In [1]: import numpy as np

In [2]: np.set_printoptions(precision=2, suppress=True, linewidth=160)

In [3]: W0 = np.loadtxt("sample19.csv", delimiter=",")

In [4]: print(W0)
[[  3.1   -3.02  -3.2   -5.38   1.03]
 [ -4.83   4.05   3.79   7.26  -1.38]
 [  3.03  -2.85  -2.94  -4.06   0.71]
 [ -2.7    1.97   2.82   4.14  -0.77]
 [ -2.35   2.21   2.08   4.05  -0.61]
 [  4.12  -3.72  -3.67  -6.51   1.08]
 [  8.97  -8.96  -8.89 -14.4    2.69]
 [ -0.81   0.78   0.8    1.85   0.02]
 [  0.94  -1.33  -1.32  -2.33   1.12]
 [ -4.03   3.92   3.63   5.53  -0.87]
 [  0.05   0.22  -0.49  -0.86   0.41]
 [  1.73  -2.71  -1.45  -3.17   0.47]
 [ -4.77   4.14   4.66   7.28  -1.43]
 [ -4.92   5.24   4.94   8.57  -1.44]
 [ -3.79   3.05   3.16   5.44  -0.73]
 [ -3.66   3.96   3.8    6.42  -0.77]
 [  1.42  -1.54  -1.59  -2.82   0.64]
 [ -3.52   2.93   2.65   5.65  -0.9 ]
 [ -2.07   2.08   1.99   3.32  -0.89]
 [  1.65  -2.11  -1.74  -3.31   0.75]
 [  0.64  -0.38  -0.89  -0.72   0.28]
 [  0.33  -0.25  -0.64  -0.91   0.52]
 [ -3.09   2.66   3.19   5.15  -0.92]
 [  0.19  -0.6   -1.01  -0.68   0.69]]

In [5]: out = np.c_[W0[:, :2] @ np.array([[1, 1], [3, 0]]), np.array([1, -1, -1, -2, 1, 1, 1, -2, 1, 0, 0, 0, -1, 1, -1, 0, 0, -1, -2, -2, 1, -2, 2, 1])]

In [6]: print(out)
[[ -5.96   3.1    1.  ]
 [  7.32  -4.83  -1.  ]
 [ -5.52   3.03  -1.  ]
 [  3.21  -2.7   -2.  ]
 [  4.28  -2.35   1.  ]
 [ -7.04   4.12   1.  ]
 [-17.91   8.97   1.  ]
 [  1.53  -0.81  -2.  ]
 [ -3.05   0.94   1.  ]
 [  7.73  -4.03   0.  ]
 [  0.71   0.05   0.  ]
 [ -6.4    1.73   0.  ]
 [  7.65  -4.77  -1.  ]
 [ 10.8   -4.92   1.  ]
 [  5.36  -3.79  -1.  ]
 [  8.22  -3.66   0.  ]
 [ -3.2    1.42   0.  ]
 [  5.27  -3.52  -1.  ]
 [  4.17  -2.07  -2.  ]
 [ -4.68   1.65  -2.  ]
 [ -0.5    0.64   1.  ]
 [ -0.42   0.33  -2.  ]
 [  4.89  -3.09   2.  ]
 [ -1.61   0.19   1.  ]]

In [7]: print(np.round(np.linalg.lstsq(W0, out[:, 0])[0], 2) + 0)
[1. 3. 0. 0. 0.]

In [8]: print(np.round(np.linalg.norm(out - W0 @ np.linalg.lstsq(W0, out)[0], axis=0), 2) + 0)
[0.   0.   5.66]
